% python3 -q
>>> import numpy as np
>>> import numpy.linalg as la
>>> np.set_printoptions(precision=3, suppress=True, linewidth=120, floatmode="fixed")
>>> A = np.load("sample3.npy")
>>> print(A)
[[-3  3  1  3  0 -3  0 -2 -2  3]
 [ 0 -3  2  2  0 -3 -1  2 -3  2]
 [ 0 -2  1 -1 -1 -2 -1 -2 -3  3]
 [ 2 -1  2 -2  3  1  2 -2 -2  3]
 [ 1 -2 -2  2  3 -3 -2 -3 -3  1]
 [ 0  0 -3  1 -2 -2 -3  3 -2  3]
 [ 0 -3  2  2  0 -3 -1  2 -3  2]
 [ 2  1  2 -1  2 -2  2 -2  3  2]]
>>> Uu, sig, Vh = la.svd(A)
>>> print(np.argmax(sig[:-1] / (sig[1:] + 1e-6)) + 1)
7
>>> out = Uu[:, :7] @ np.diag(sig[:7]) @ Vh[:7]
>>> print(round(la.norm(A - out) / la.norm(A), 3))
0.0
>>> print(np.round(np.abs(A - out).max(), 3))
0.0
>>> print(out.round(3) + 0)
[[-3.000  3.000  1.000  3.000  0.000 -3.000  0.000 -2.000 -2.000  3.000]
 [ 0.000 -3.000  2.000  2.000  0.000 -3.000 -1.000  2.000 -3.000  2.000]
 [ 0.000 -2.000  1.000 -1.000 -1.000 -2.000 -1.000 -2.000 -3.000  3.000]
 [ 2.000 -1.000  2.000 -2.000  3.000  1.000  2.000 -2.000 -2.000  3.000]
 [ 1.000 -2.000 -2.000  2.000  3.000 -3.000 -2.000 -3.000 -3.000  1.000]
 [ 0.000  0.000 -3.000  1.000 -2.000 -2.000 -3.000  3.000 -2.000  3.000]
 [ 0.000 -3.000  2.000  2.000  0.000 -3.000 -1.000  2.000 -3.000  2.000]
 [ 2.000  1.000  2.000 -1.000  2.000 -2.000  2.000 -2.000  3.000  2.000]]
>>> print(la.matrix_rank(A, rtol=0.05))
7
>>> print(round(la.norm(A[4] - A[3]), 3))
8.485
>>> print(np.round(la.norm(A, "nuc"), 3))
45.564
>>> print(la.norm(A, axis=0))
[4.243 6.083 5.568 5.292 5.196 7.000 4.899 6.481 7.550 7.000]
>>> print(la.norm(A, axis=1).argmax())
0
>>> print(round(float(la.norm(A, 2)), 3))
12.465
>>> m1 = np.load("mat.npy")
>>> print(m1)
[[2 0 3 3 1 2 3 3 2 2 2 3]
 [3 2 0 3 3 1 2 3 3 2 2 2]
 [2 3 2 0 3 3 1 2 3 3 2 2]
 [2 2 3 2 0 3 3 1 2 3 3 2]
 [2 2 2 3 2 0 3 3 1 2 3 3]
 [3 2 2 2 3 2 0 3 3 1 2 3]
 [3 3 2 2 2 3 2 0 3 3 1 2]
 [2 3 3 2 2 2 3 2 0 3 3 1]
 [1 2 3 3 2 2 2 3 2 0 3 3]
 [3 1 2 3 3 2 2 2 3 2 0 3]
 [3 3 1 2 3 3 2 2 2 3 2 0]
 [0 3 3 1 2 3 3 2 2 2 3 2]]
>>> # rows and columns are dependent
>>> print(np.round(m1 @ la.pinv(m1) @ m1, 3) + 0)
[[2.000 0.000 3.000 3.000 1.000 2.000 3.000 3.000 2.000 2.000 2.000 3.000]
 [3.000 2.000 0.000 3.000 3.000 1.000 2.000 3.000 3.000 2.000 2.000 2.000]
 [2.000 3.000 2.000 0.000 3.000 3.000 1.000 2.000 3.000 3.000 2.000 2.000]
 [2.000 2.000 3.000 2.000 0.000 3.000 3.000 1.000 2.000 3.000 3.000 2.000]
 [2.000 2.000 2.000 3.000 2.000 0.000 3.000 3.000 1.000 2.000 3.000 3.000]
 [3.000 2.000 2.000 2.000 3.000 2.000 0.000 3.000 3.000 1.000 2.000 3.000]
 [3.000 3.000 2.000 2.000 2.000 3.000 2.000 0.000 3.000 3.000 1.000 2.000]
 [2.000 3.000 3.000 2.000 2.000 2.000 3.000 2.000 0.000 3.000 3.000 1.000]
 [1.000 2.000 3.000 3.000 2.000 2.000 2.000 3.000 2.000 0.000 3.000 3.000]
 [3.000 1.000 2.000 3.000 3.000 2.000 2.000 2.000 3.000 2.000 0.000 3.000]
 [3.000 3.000 1.000 2.000 3.000 3.000 2.000 2.000 2.000 3.000 2.000 0.000]
 [0.000 3.000 3.000 1.000 2.000 3.000 3.000 2.000 2.000 2.000 3.000 2.000]]
>>> print(np.allclose(m1[:-1].T @ la.lstsq(m1[:-1].T, m1[-1])[0], m1[-1]))
True
>>> data = np.load("data.npy")
>>> print(data)
[[ 1  1  1  1  1  1  1  1]
 [ 1  1  1  1 -1 -1 -1 -1]
 [ 1 -1  1 -1  1 -1  1 -1]
 [ 1  1 -1 -1  1  1 -1 -1]
 [ 1  1 -1 -1 -1 -1  1  1]
 [ 1 -1  1 -1 -1  1 -1  1]
 [ 1 -1 -1  1  1 -1 -1  1]
 [ 1 -1 -1  1 -1  1  1 -1]]
>>> print((data - data.T) / 2)
[[ 0.000  0.000  0.000  0.000  0.000  0.000  0.000  0.000]
 [ 0.000  0.000  1.000  0.000 -1.000  0.000  0.000  0.000]
 [ 0.000 -1.000  0.000  0.000  1.000 -1.000  1.000  0.000]
 [ 0.000  0.000  0.000  0.000  1.000  1.000 -1.000 -1.000]
 [ 0.000  1.000 -1.000 -1.000  0.000  0.000  0.000  1.000]
 [ 0.000  0.000  1.000 -1.000  0.000  0.000  0.000  0.000]
 [ 0.000  0.000 -1.000  1.000  0.000  0.000  0.000  0.000]
 [ 0.000  0.000  0.000  1.000 -1.000  0.000  0.000  0.000]]
>>> print(np.sort(np.abs(la.eigvals(data))))
[2.828 2.828 2.828 2.828 2.828 2.828 2.828 2.828]
>>> print(np.trace(data))
0
>>> print(np.allclose(data, data.T))
False
>>> Uu, sig, Vh = la.svd(A)
>>> V = Vh[:(sig > 1e-8).sum()]
>>> rng = np.random.default_rng(323173)
>>> x = A[4] + -1 * A[5] + rng.integers(2) * np.eye(10)[8]
>>> print(x)
[ 1.000 -2.000  1.000  1.000  5.000 -1.000  1.000 -6.000  0.000 -2.000]
>>> print(round(float(la.norm(x - V.T @ V @ x)), 3))
0.462
>>> print(la.matrix_rank(np.vstack([A, x])))
8
>>> print(np.allclose(V.T @ V @ x, x))
False
>>> mat = np.loadtxt("out6.csv", delimiter=",")
>>> print(mat)
[[-1.527 -1.527  1.473 -1.000  0.000  0.000 -0.527  3.473 -3.000  2.000 -1.000]
 [-1.274 -1.274  1.726 -1.000  0.000  0.000 -0.274  3.726 -3.000  2.000 -1.000]
 [-6.772 -6.772 -3.772 -1.000  0.000  0.000 -5.772 -1.772 -3.000  2.000 -1.000]
 [-1.863 -1.863  1.137 -1.000  0.000  0.000 -0.863  3.137 -3.000  2.000 -1.000]
 [-2.111 -2.111  0.889 -1.000  0.000  0.000 -1.111  2.889 -3.000  2.000 -1.000]
 [-5.205 -5.205 -2.205 -1.000  0.000  0.000 -4.205 -0.205 -3.000  2.000 -1.000]
 [-1.665 -1.665  1.335 -1.000  0.000  0.000 -0.665  3.335 -3.000  2.000 -1.000]
 [-4.021 -4.021 -1.021 -1.000  0.000  0.000 -3.021  0.979 -3.000  2.000 -1.000]
 [-5.963 -5.963 -2.963 -1.000  0.000  0.000 -4.963 -0.963 -3.000  2.000 -1.000]
 [-3.597 -3.597 -0.597 -1.000  0.000  0.000 -2.597  1.403 -3.000  2.000 -1.000]
 [-4.204 -4.204 -1.204 -1.000  0.000  0.000 -3.204  0.796 -3.000  2.000 -1.000]
 [-3.565 -3.565 -0.565 -1.000  0.000  0.000 -2.565  1.435 -3.000  2.000 -1.000]
 [-3.797 -3.797 -0.797 -1.000  0.000  0.000 -2.797  1.203 -3.000  2.000 -1.000]
 [-4.283 -4.283 -1.283 -1.000  0.000  0.000 -3.283  0.717 -3.000  2.000 -1.000]
 [-3.891 -3.891 -0.891 -1.000  0.000  0.000 -2.891  1.109 -3.000  2.000 -1.000]
 [-3.884 -3.884 -0.884 -1.000  0.000  0.000 -2.884  1.116 -3.000  2.000 -1.000]
 [-2.418 -2.418  0.582 -1.000  0.000  0.000 -1.418  2.582 -3.000  2.000 -1.000]
 [-2.997 -2.997  0.003 -1.000  0.000  0.000 -1.997  2.003 -3.000  2.000 -1.000]
 [-5.898 -5.898 -2.898 -1.000  0.000  0.000 -4.898 -0.898 -3.000  2.000 -1.000]
 [-1.009 -1.009  1.991 -1.000  0.000  0.000 -0.009  3.991 -3.000  2.000 -1.000]
 [-3.589 -3.589 -0.589 -1.000  0.000  0.000 -2.589  1.411 -3.000  2.000 -1.000]
 [-3.406 -3.406 -0.406 -1.000  0.000  0.000 -2.406  1.594 -3.000  2.000 -1.000]
 [-4.618 -4.618 -1.618 -1.000  0.000  0.000 -3.618  0.382 -3.000  2.000 -1.000]
 [-3.953 -3.953 -0.953 -1.000  0.000  0.000 -2.953  1.047 -3.000  2.000 -1.000]
 [-1.154 -1.154  1.846 -1.000  0.000  0.000 -0.154  3.846 -3.000  2.000 -1.000]
 [-4.131 -4.131 -1.131 -1.000  0.000  0.000 -3.131  0.869 -3.000  2.000 -1.000]
 [-0.897 -0.897  2.103 -1.000  0.000  0.000  0.103  4.103 -3.000  2.000 -1.000]
 [-2.558 -2.558  0.442 -1.000  0.000  0.000 -1.558  2.442 -3.000  2.000 -1.000]
 [-4.963 -4.963 -1.963 -1.000  0.000  0.000 -3.963  0.037 -3.000  2.000 -1.000]
 [-0.978 -0.978  2.022 -1.000  0.000  0.000  0.022  4.022 -3.000  2.000 -1.000]
 [ 0.068  0.068  3.068 -1.000  0.000  0.000  1.068  5.068 -3.000  2.000 -1.000]
 [-1.595 -1.595  1.405 -1.000  0.000  0.000 -0.595  3.405 -3.000  2.000 -1.000]
 [-2.206 -2.206  0.794 -1.000  0.000  0.000 -1.206  2.794 -3.000  2.000 -1.000]
 [-3.448 -3.448 -0.448 -1.000  0.000  0.000 -2.448  1.552 -3.000  2.000 -1.000]
 [-2.766 -2.766  0.234 -1.000  0.000  0.000 -1.766  2.234 -3.000  2.000 -1.000]
 [-2.619 -2.619  0.381 -1.000  0.000  0.000 -1.619  2.381 -3.000  2.000 -1.000]]
>>> out = np.array([[-1, 2, 2],
...     [-1, 0, 1],
...     [-1, -2, -1],
...     [-1, -1, 1],
...     [0, 2, -1],
...     [1, -2, -2],
...     [1, 2, -2],
...     [-1, -1, 0],
...     [2, -2, 0],
...     [-1, 0, 0],
...     [2, 0, 2]])
>>> print(la.matrix_rank(np.vstack([mat, out.T])))
5
>>> print(np.einsum("ij->j", mat))
[-112.757 -112.757   -4.757  -36.000    0.000    0.000  -76.757   67.243 -108.000   72.000  -36.000]
>>> W0 = np.loadtxt("case18.csv", delimiter=",")
>>> print(W0)
[[ 0.000  0.200 -1.300  1.000 -0.100  0.500 -1.400  0.600 -2.500 -0.900  2.500  1.200  0.000]
 [ 1.300  0.600  0.000  0.000  1.300 -0.200  1.400 -1.300  0.900 -0.400  0.200 -0.800 -0.200]
 [-0.400 -0.600  0.600 -1.400  0.800  0.600 -0.700  1.400  0.900 -0.800 -0.300 -0.700 -2.400]
 [-0.400 -1.400  0.600  2.100 -1.600  2.100 -0.400  1.800  0.200  0.200  2.700 -1.400  0.400]
 [-1.200  0.200 -1.500 -0.300  0.400  1.400  1.000  1.500  1.100  1.000  0.400  1.300  0.700]
 [ 0.400  0.100  0.500  1.700 -0.200 -1.000 -1.000  0.200 -0.600  0.700  0.000 -0.500 -1.300]
 [ 1.200 -1.400  1.000 -0.300 -1.100  0.700  0.900 -1.000 -1.100 -2.200  0.400 -0.300  0.600]
 [ 0.200 -0.900 -0.800 -0.500 -0.100 -0.400 -1.000  1.100 -0.900 -1.500 -0.100  2.900 -1.500]
 [ 0.100  0.100 -0.700 -0.800 -0.300 -0.700  0.100 -0.900 -0.200  1.000 -0.500 -0.700  1.000]
 [-1.200 -0.600  0.100 -0.100  0.500 -0.200 -0.100 -0.400 -0.900 -1.100 -1.200  1.100  1.900]
 [ 0.800  0.500 -0.300 -0.600  0.700 -1.200 -0.300  1.100 -0.400 -0.200  1.500 -1.600  0.200]
 [ 0.600  0.600  1.000  0.100  0.100 -0.100  1.700  1.500  1.500 -1.000 -0.900  0.800  0.900]]
>>> gram = W0.T @ W0
>>> print((W0 @ W0.T).shape)
(12, 12)
>>> print(np.allclose(gram, gram.T))
True
>>> print(la.svd(W0, compute_uv=False) ** 2)
[39.464 29.163 23.342 21.514 18.938 11.158  8.102  6.180  3.258  0.900  0.275  0.055]
>>> print(np.round(la.eigvalsh(gram)[::-1], 3) + 0)
[39.464 29.163 23.342 21.514 18.938 11.158  8.102  6.180  3.258  0.900  0.275  0.055  0.000]
>>> blk = np.stack([W0, 2 * W0, W0[::-1]])
>>> print(la.matrix_rank(blk.reshape(3, -1)))
2
>>> print(la.norm(blk, axis=(1, 2)))
[12.742 25.483 12.742]
>>> print(np.einsum("bij,cij->bc", blk, blk))
[[162.350 324.700 -30.520]
 [324.700 649.400 -61.040]
 [-30.520 -61.040 162.350]]
>>> x = np.array([2, 3, 7, 4, 0, 1, 2, 2, 3, 1, 3, 2, 1])
>>> h1 = np.maximum(W0 @ x, 0)
>>> print(np.flatnonzero(h1 > 1e-9))
[ 1  3  4  5  6 11]
>>> print(h1)
[ 0.000  5.500  0.000 19.000  1.700  5.400  0.200  0.000  0.000  0.000  0.000 20.000]
>>> print(np.tanh(W0 @ x))
[-0.999  1.000 -1.000  1.000  0.935  1.000  0.197 -1.000 -1.000 -1.000 -0.716  1.000]
>>> print(np.maximum(W0 @ (3 * x), 0))
[ 0.000 16.500  0.000 57.000  5.100 16.200  0.600  0.000  0.000  0.000  0.000 60.000]
>>> M = np.load("arr.npy")
>>> print(M)
[[ -9   2  -1   1   1   2  -2   0  -2  -2   1   0]
 [  0   0  -1  -1   0  -1  -1   0   2   0   2  -1]
 [ -1   2  13  -1   2   1  -2   2   2  -2   0   1]
 [  1   1  -2  15  -1   1  -2   0  -1   1   0   1]
 [  2   0  -1  -1  -8  -2  -1  -1  -1   0  -2  -2]
 [ -2  -1  -1  -2  -2   8  -2   2  -2   0  -2  -1]
 [  1   2   2   2   1   2 -11   2   2   1  -1  -1]
 [  1  -2   0   2  -1  -2  -2   6   1  -2   0  -1]
 [  0   0   0  -1  -2  -2   0   2  13   0  -2   0]
 [  0   2   1   1   0   2   0  -2  -1  -9   0   2]
 [ -1  -2   2  -2  -2   2   2  -2  -1   1   6   1]
 [  1   0  -1   0   0  -1   1   2   0   0   2   1]]
>>> th = np.radians(72)
>>> Rm = np.eye(12)
>>> Rm[8, 8] = Rm[6, 6] = np.cos(th)
>>> Rm[8, 6], Rm[6, 8] = -np.sin(th), np.sin(th)
>>> print(Rm)
[[ 1.000  0.000  0.000  0.000  0.000  0.000  0.000  0.000  0.000  0.000  0.000  0.000]
 [ 0.000  1.000  0.000  0.000  0.000  0.000  0.000  0.000  0.000  0.000  0.000  0.000]
 [ 0.000  0.000  1.000  0.000  0.000  0.000  0.000  0.000  0.000  0.000  0.000  0.000]
 [ 0.000  0.000  0.000  1.000  0.000  0.000  0.000  0.000  0.000  0.000  0.000  0.000]
 [ 0.000  0.000  0.000  0.000  1.000  0.000  0.000  0.000  0.000  0.000  0.000  0.000]
 [ 0.000  0.000  0.000  0.000  0.000  1.000  0.000  0.000  0.000  0.000  0.000  0.000]
 [ 0.000  0.000  0.000  0.000  0.000  0.000  0.309  0.000  0.951  0.000  0.000  0.000]
 [ 0.000  0.000  0.000  0.000  0.000  0.000  0.000  1.000  0.000  0.000  0.000  0.000]
 [ 0.000  0.000  0.000  0.000  0.000  0.000 -0.951  0.000  0.309  0.000  0.000  0.000]
 [ 0.000  0.000  0.000  0.000  0.000  0.000  0.000  0.000  0.000  1.000  0.000  0.000]
 [ 0.000  0.000  0.000  0.000  0.000  0.000  0.000  0.000  0.000  0.000  1.000  0.000]
 [ 0.000  0.000  0.000  0.000  0.000  0.000  0.000  0.000  0.000  0.000  0.000  1.000]]
>>> out = M @ Rm.T
>>> print(round(float(la.det(Rm)), 3), round(float(np.trace(Rm)), 3))
1.0 10.618
>>> print(np.allclose(la.norm(M, axis=1), la.norm(out, axis=1)))
True
>>> print(out)
[[-9.000  2.000 -1.000  1.000  1.000  2.000 -2.520  0.000  1.284 -2.000  1.000  0.000]
 [ 0.000  0.000 -1.000 -1.000  0.000 -1.000  1.593  0.000  1.569  0.000  2.000 -1.000]
 [-1.000  2.000 13.000 -1.000  2.000  1.000  1.284  2.000  2.520 -2.000  0.000  1.000]
 [ 1.000  1.000 -2.000 15.000 -1.000  1.000 -1.569  0.000  1.593  1.000  0.000  1.000]
 [ 2.000  0.000 -1.000 -1.000 -8.000 -2.000 -1.260 -1.000  0.642  0.000 -2.000 -2.000]
 [-2.000 -1.000 -1.000 -2.000 -2.000  8.000 -2.520  2.000  1.284  0.000 -2.000 -1.000]
 [ 1.000  2.000  2.000  2.000  1.000  2.000 -1.497  2.000 11.080  1.000 -1.000 -1.000]
 [ 1.000 -2.000  0.000  2.000 -1.000 -2.000  0.333  6.000  2.211 -2.000  0.000 -1.000]
 [ 0.000  0.000  0.000 -1.000 -2.000 -2.000 12.364  2.000  4.017  0.000 -2.000  0.000]
 [ 0.000  2.000  1.000  1.000  0.000  2.000 -0.951 -2.000 -0.309 -9.000  0.000  2.000]
 [-1.000 -2.000  2.000 -2.000 -2.000  2.000 -0.333 -2.000 -2.211  1.000  6.000  1.000]
 [ 1.000  0.000 -1.000  0.000  0.000 -1.000  0.309  2.000 -0.951  0.000  2.000  1.000]]
>>> print(la.svd(M, compute_uv=False), la.svd(out, compute_uv=False))
[16.971 16.352 15.257 11.719 10.097  9.456  7.843  6.868  6.671  6.137  1.800  1.014] [16.971 16.352 15.257 11.719 10.097  9.456  7.843  6.868  6.671  6.137  1.800  1.014]
>>> print(np.abs(out - M).max(axis=0))
[ 0.000  0.000  0.000  0.000  0.000  0.000 12.364  0.000  9.080  0.000  0.000  0.000]
>>> print(np.allclose(M @ M.T, out @ out.T))
True
